$ python3 -q
>>> import numpy as np
>>> from numpy import linalg as LA
>>> np.set_printoptions(precision=2, suppress=True, linewidth=120)
>>> X = np.load("block16.npy")
>>> X
array([[-1. ,  1.2, -0.3, -1.3],
       [-0.1,  0.5,  0.7,  0.9],
       [-0.3,  0.1, -0.7, -0.7],
       [-0.1, -0.8, -0.4, -0.2],
       [ 0. ,  0.8, -1.5,  0.4],
       [ 0.3, -0.3,  1.1,  0.4],
       [ 0.1, -0.5, -0.5, -0.2],
       [-0.7,  1.1,  0.7,  0.7],
       [-1.2,  1.7, -0.5, -2. ],
       [ 1.2,  0.9,  0.5,  0.3],
       [ 0.8, -0.3, -0.7,  0.2],
       [-0.6, -0.2,  0.8,  0.6],
       [ 0.5, -0.8, -0.6,  0.8],
       [-0.2, -0.1, -0.1,  0.4],
       [ 0.1, -0.4,  1.2, -0.1],
       [-0.5, -1.3,  0.7, -1. ],
       [ 2.5,  0.5,  0.9,  0.2],
       [ 1.2,  0.3,  0. , -0.6],
       [ 0.7,  0.2,  0. ,  1.9],
       [ 0.8,  0.7, -0.7, -0.3],
       [-0.2,  0.9, -0.2, -0.7],
       [-0.9,  0. , -0.9, -0.8],
       [-0.1,  1.7, -0.1, -2.5],
       [ 1.5, -0.5, -0.2,  1.6],
       [-0.1,  0.2,  1.3, -0.3],
       [ 2.4,  0.8,  0.7,  0. ],
       [ 0.2, -1.3,  0.3, -1.8],
       [-0.4,  0.2, -1.3,  0.9],
       [ 1.9,  0.9,  0.5, -0.5],
       [-1. ,  0.4, -1.5, -1.1],
       [ 0.7, -0.8, -2.5,  1.3],
       [-0.9, -0.9, -0.5,  1. ],
       [-0.2, -0.2, -0.9, -1.4],
       [ 0. ,  0.4,  1.2,  0.6],
       [-1.2,  0.9, -0.3,  1.4],
       [ 1. ,  0.8, -0.1, -2.4],
       [-5. ,  1. ,  3. , -0.5],
       [ 1.1,  0.9,  1.4, -0.9],
       [ 0. ,  0.5, -2.2, -0.6],
       [-0.4, -0.4, -1.1,  0.3],
       [ 1.1, -0.8,  1.8,  1.3],
       [ 1.2,  2.8, -0.3, -0.3],
       [-0.2, -0.2, -0.9, -0.3]])
>>> x0 = np.array([2, 1, -1, 2])
>>> y = X @ x0
>>> LA.solve(X.T @ X, X.T @ y)
array([ 2.,  1., -1.,  2.])
>>> try:
...     LA.solve(X, y)
... except LA.LinAlgError as e:
...     print(repr(e))
... 
LinAlgError('Last 2 dimensions of the array must be square')
>>> y.round(2) + 0
array([ -3.1,   1.4,  -1.2,  -1. ,   3.1,   0. ,  -0.2,   0.4,  -4.2,   3.4,   2.4,  -1. ,   2.4,   0.4,  -1.6,  -5. ,
         5. ,   1.5,   5.4,   2.4,  -0.7,  -2.5,  -3.4,   5.9,  -1.9,   4.9,  -4.8,   2.5,   3.2,  -2.3,   5.7,  -0.2,
        -2.5,   0.4,   1.6,  -1.9, -13. ,  -0.1,   1.5,   0.5,   2.2,   4.9,  -0.3])
>>> np.round(LA.pinv(X) @ X, 2) + 0
array([[1., 0., 0., 0.],
       [0., 1., 0., 0.],
       [0., 0., 1., 0.],
       [0., 0., 0., 1.]])
>>> rng = np.random.default_rng(8547)
>>> y = y + 0.3 * rng.normal(size=43)
>>> y
array([ -3.11,   1.22,  -1.23,  -0.89,   3.22,  -0.43,  -0.49,   0.44,  -4.15,   3.23,   3.22,  -1.2 ,   2.47,   1.02,
        -1.88,  -4.78,   5.01,   1.21,   5.  ,   2.61,  -1.1 ,  -2.93,  -3.9 ,   6.07,  -1.88,   4.68,  -4.93,   2.82,
         2.98,  -2.19,   5.93,  -0.48,  -2.65,   0.84,   1.96,  -2.55, -13.18,   0.52,   1.28,   0.73,   2.05,   4.32,
        -0.25])
>>> coef, *_ = LA.lstsq(X, y)
>>> round(LA.norm(y - X @ coef), 2)
np.float64(1.98)
>>> [round(float(LA.norm(LA.solve(X.T @ X + lam * np.eye(4), X.T @ y))), 2) for lam in (0, 1, 10, 100)]
[3.19, 3.12, 2.62, 1.11]
>>> np.round(X.T @ (y - X @ coef), 2) + 0
array([0., 0., 0., 0.])
>>> coef.round()
array([ 2.,  1., -1.,  2.])
